>>> import numpy as np
>>> from numpy import linalg as LA
>>> np.set_printoptions(precision=1, suppress=True, linewidth=140)
>>> J = np.load("a.npy")
>>> J
array([[ 2,  5,  7,  4,  6,  0, 10,  6,  1,  6,  8],
       [ 4,  2,  3,  4,  4,  0,  8,  4,  2,  4,  4],
       [ 2,  1,  1,  0,  2,  0,  2,  2,  1,  0,  2],
       [ 4,  6,  7,  2,  8,  0, 10,  7,  2,  4,  9],
       [ 0,  2,  4,  0,  2,  0,  2,  5,  0,  1,  6],
       [ 0,  4,  6,  4,  4,  0,  8,  4,  0,  6,  6],
       [ 2,  3,  4,  0,  4,  0,  4,  5,  1,  1,  6],
       [ 0,  0,  2,  2,  0,  0,  2,  3,  0,  2,  3],
       [ 0,  0,  3,  2,  0,  0,  2,  5,  0,  2,  5],
       [ 2,  3,  3,  2,  4,  0,  6,  2,  1,  3,  3],
       [ 0,  0,  3,  4,  0,  0,  4,  4,  0,  4,  4]])
>>> # null space of dimension 7
>>> A2 = J / LA.norm(J, axis=1, keepdims=True)
>>> cov = A2 @ A2.T
>>> np.argwhere(np.triu(np.abs(cov) > 0.95, 1))
array([[ 0,  3],
       [ 0,  5],
       [ 0,  9],
       [ 1,  9],
       [ 3,  6],
       [ 3,  9],
       [ 7,  8],
       [ 7, 10]])
>>> LA.matrix_rank(J, rtol=0.1)
np.int64(4)
>>> np.argsort(-LA.norm(J, axis=0).round(6), kind="stable")[:3]
array([ 6, 10,  7])
>>> LA.cond(J) > 100
np.True_
>>> (J + J.T) / 2
array([[2. , 4.5, 4.5, 4. , 3. , 0. , 6. , 3. , 0.5, 4. , 4. ],
       [4.5, 2. , 2. , 5. , 3. , 2. , 5.5, 2. , 1. , 3.5, 2. ],
       [4.5, 2. , 1. , 3.5, 3. , 3. , 3. , 2. , 2. , 1.5, 2.5],
       [4. , 5. , 3.5, 2. , 4. , 2. , 5. , 4.5, 2. , 3. , 6.5],
       [3. , 3. , 3. , 4. , 2. , 2. , 3. , 2.5, 0. , 2.5, 3. ],
       [0. , 2. , 3. , 2. , 2. , 0. , 4. , 2. , 0. , 3. , 3. ],
       [6. , 5.5, 3. , 5. , 3. , 4. , 4. , 3.5, 1.5, 3.5, 5. ],
       [3. , 2. , 2. , 4.5, 2.5, 2. , 3.5, 3. , 2.5, 2. , 3.5],
       [0.5, 1. , 2. , 2. , 0. , 0. , 1.5, 2.5, 0. , 1.5, 2.5],
       [4. , 3.5, 1.5, 3. , 2.5, 3. , 3.5, 2. , 1.5, 3. , 3.5],
       [4. , 2. , 2.5, 6.5, 3. , 3. , 5. , 3.5, 2.5, 3.5, 4. ]])
>>> assert J == J.T
Traceback (most recent call last):
  File "<python-input-13>", line 1, in <module>
    assert J == J.T
           ^^^^^^^^
ValueError: The truth value of an array with more than one element is ambiguous. Use a.any() or a.all()
>>> LA.matrix_power(J, 4)
array([[ 57596,  76850, 137758,  75290, 105648,      0, 180938, 165793,  28798,  99316, 189819],
       [ 44954,  60093, 107692,  58828,  82570,      0, 141398, 129546,  22477,  77636, 148354],
       [ 13380,  17922,  32000,  17406,  24612,      0,  42018,  38449,   6690,  23022,  44065],
       [ 60170,  80361, 143847,  78496, 110446,      0, 188942, 173032,  30085, 103634, 198170],
       [ 18138,  24199,  43228,  23510,  33268,      0,  56778,  52006,   9069,  31075,  59571],
       [ 44216,  58928, 105758,  57884,  81036,      0, 138920, 127344,  22108,  76294, 145754],
       [ 28100,  37548,  67098,  36532,  51598,      0,  88130,  80683,  14050,  48281,  92432],
       [ 14224,  18984,  34041,  18584,  26096,      0,  44680,  40982,   7112,  24520,  46918],
       [ 17642,  23557,  42171,  22968,  32378,      0,  55346,  50754,   8821,  30336,  58122],
       [ 32070,  42813,  76749,  41964,  58848,      0, 100812,  92349,  16035,  55353, 105738],
       [ 25030,  33395,  59952,  32784,  45910,      0,  78694,  72192,  12515,  43224,  82632]])
>>> np.round(np.sort(np.abs(LA.eigvals(J))), 1) + 0
array([ 0. ,  0. ,  0. ,  0. ,  0. ,  0. ,  0. ,  2.8,  3.1,  3.1, 27.1])
>>> left, sv, vt = LA.svd(J)
>>> np.argmax(sv[:-1] / (sv[1:] + 1e-6)) + 1
np.int64(4)
>>> sv.round(1) + 0
array([39.8,  8.2,  7.7,  4.5,  0. ,  0. ,  0. ,  0. ,  0. ,  0. ,  0. ])
>>> A2 = left[:, :4] @ np.diag(sv[:4]) @ vt[:4]
>>> print(np.round(LA.norm(J - A2, 2), 1), np.round(sv[4], 1))
0.0 0.0
>>> print(np.round(LA.norm(J - A2) / LA.norm(J), 1))
0.0
>>> A2.round(1) + 0
array([[ 2.,  5.,  7.,  4.,  6.,  0., 10.,  6.,  1.,  6.,  8.],
       [ 4.,  2.,  3.,  4.,  4.,  0.,  8.,  4.,  2.,  4.,  4.],
       [ 2.,  1.,  1.,  0.,  2.,  0.,  2.,  2.,  1.,  0.,  2.],
       [ 4.,  6.,  7.,  2.,  8.,  0., 10.,  7.,  2.,  4.,  9.],
       [ 0.,  2.,  4.,  0.,  2.,  0.,  2.,  5.,  0.,  1.,  6.],
       [ 0.,  4.,  6.,  4.,  4.,  0.,  8.,  4.,  0.,  6.,  6.],
       [ 2.,  3.,  4.,  0.,  4.,  0.,  4.,  5.,  1.,  1.,  6.],
       [ 0.,  0.,  2.,  2.,  0.,  0.,  2.,  3.,  0.,  2.,  3.],
       [ 0.,  0.,  3.,  2.,  0.,  0.,  2.,  5.,  0.,  2.,  5.],
       [ 2.,  3.,  3.,  2.,  4.,  0.,  6.,  2.,  1.,  3.,  3.],
       [ 0.,  0.,  3.,  4.,  0.,  0.,  4.,  4.,  0.,  4.,  4.]])
>>> K = np.loadtxt("sample0.csv", delimiter=",")
>>> K
array([[ 4.,  4.,  4.,  4.],
       [ 6., -4.,  6., -4.],
       [ 4.,  4.,  4.,  4.],
       [ 6., -4.,  6., -4.]])
>>> # rows and columns are dependent
>>> left, sv, vt = LA.svd(K)
>>> np.argmax(sv[:-1] / (sv[1:] + 1e-6)) + 1
np.int64(2)
>>> sv.round(1) + 0
array([14.8, 10.8,  0. ,  0. ])
>>> A2 = left[:, :2] @ np.diag(sv[:2]) @ vt[:2]
>>> LA.matrix_rank(K, rtol=0.05)
np.int64(2)
>>> print(LA.matrix_rank(A2))
2
>>> print(round(float(np.abs(K - A2).max()), 1))
0.0
>>> A2
array([[ 4.,  4.,  4.,  4.],
       [ 6., -4.,  6., -4.],
       [ 4.,  4.,  4.,  4.],
       [ 6., -4.,  6., -4.]])
>>> round(LA.norm(K - A2) / LA.norm(K), 1)
np.float64(0.0)
>>> print(np.round(LA.norm(K - A2, 2), 1), round(float(sv[2]), 1))
0.0 0.0
>>> W0 = np.load("layer14.npy")
>>> W0
array([[0, 0, 0, 0, 3, 0, 0, 0, 0, 0],
       [2, 0, 0, 0, 0, 0, 0, 0, 0, 0],
       [0, 0, 0, 0, 0, 0, 0, 0, 0, 0],
       [0, 0, 0, 0, 0, 0, 0, 0, 2, 0],
       [0, 0, 0, 0, 0, 0, 0, 0, 0, 0],
       [0, 0, 0, 2, 0, 0, 0, 0, 0, 0],
       [0, 0, 0, 0, 0, 0, 0, 0, 0, 2],
       [0, 0, 0, 0, 0, 0, 1, 0, 0, 0],
       [0, 0, 0, 0, 0, 1, 0, 0, 0, 0],
       [0, 0, 0, 0, 0, 0, 0, 0, 0, 0]])
>>> A2 = np.array([[0, -1, -1],
...     [-2, 2, -1],
...     [-2, -1, 0],
...     [-1, -3, -2],
...     [-1, 1, 2],
...     [-1, -2, 0],
...     [0, 3, 2],
...     [3, -1, -2],
...     [3, 3, -2],
...     [-3, 2, 1]])
>>> np.einsum("ij->j", W0)
array([2, 0, 0, 2, 3, 1, 1, 0, 2, 2])
>>> A2.T @ W0.T
array([[-3,  0,  0,  6,  0, -2, -6,  0, -1,  0],
       [ 3, -2,  0,  6,  0, -6,  4,  3, -2,  0],
       [ 6, -2,  0, -4,  0, -4,  2,  2,  0,  0]])
>>> M = np.load("run4.npy")
>>> M
array([[ 5,  6,  2,  4,  3],
       [ 0,  1, -3, -1, -2],
       [ 4,  5,  1,  3,  2],
       [ 2,  3, -1,  1,  0],
       [ 2,  3, -1,  1,  0],
       [ 2,  3, -1,  1,  0],
       [ 1,  2, -2,  0, -1],
       [ 1,  2, -2,  0, -1],
       [ 4,  5,  1,  3,  2],
       [ 5,  6,  2,  4,  3],
       [ 0,  1, -3, -1, -2]])
>>> # row 4 repeats row 3
>>> LA.pinv(W0)
array([[0. , 0.5, 0. , 0. , 0. , 0. , 0. , 0. , 0. , 0. ],
       [0. , 0. , 0. , 0. , 0. , 0. , 0. , 0. , 0. , 0. ],
       [0. , 0. , 0. , 0. , 0. , 0. , 0. , 0. , 0. , 0. ],
       [0. , 0. , 0. , 0. , 0. , 0.5, 0. , 0. , 0. , 0. ],
       [0.3, 0. , 0. , 0. , 0. , 0. , 0. , 0. , 0. , 0. ],
       [0. , 0. , 0. , 0. , 0. , 0. , 0. , 0. , 1. , 0. ],
       [0. , 0. , 0. , 0. , 0. , 0. , 0. , 1. , 0. , 0. ],
       [0. , 0. , 0. , 0. , 0. , 0. , 0. , 0. , 0. , 0. ],
       [0. , 0. , 0. , 0.5, 0. , 0. , 0. , 0. , 0. , 0. ],
       [0. , 0. , 0. , 0. , 0. , 0. , 0.5, 0. , 0. , 0. ]])
>>> W0.T @ W0
array([[4, 0, 0, 0, 0, 0, 0, 0, 0, 0],
       [0, 0, 0, 0, 0, 0, 0, 0, 0, 0],
       [0, 0, 0, 0, 0, 0, 0, 0, 0, 0],
       [0, 0, 0, 4, 0, 0, 0, 0, 0, 0],
       [0, 0, 0, 0, 9, 0, 0, 0, 0, 0],
       [0, 0, 0, 0, 0, 1, 0, 0, 0, 0],
       [0, 0, 0, 0, 0, 0, 1, 0, 0, 0],
       [0, 0, 0, 0, 0, 0, 0, 0, 0, 0],
       [0, 0, 0, 0, 0, 0, 0, 0, 4, 0],
       [0, 0, 0, 0, 0, 0, 0, 0, 0, 4]])
>>> print(LA.svd(W0, compute_uv=False))
[3. 2. 2. 2. 2. 1. 1. 0. 0. 0.]
>>> W0 @ W0.T
array([[9, 0, 0, 0, 0, 0, 0, 0, 0, 0],
       [0, 4, 0, 0, 0, 0, 0, 0, 0, 0],
       [0, 0, 0, 0, 0, 0, 0, 0, 0, 0],
       [0, 0, 0, 4, 0, 0, 0, 0, 0, 0],
       [0, 0, 0, 0, 0, 0, 0, 0, 0, 0],
       [0, 0, 0, 0, 0, 4, 0, 0, 0, 0],
       [0, 0, 0, 0, 0, 0, 4, 0, 0, 0],
       [0, 0, 0, 0, 0, 0, 0, 1, 0, 0],
       [0, 0, 0, 0, 0, 0, 0, 0, 1, 0],
       [0, 0, 0, 0, 0, 0, 0, 0, 0, 0]])
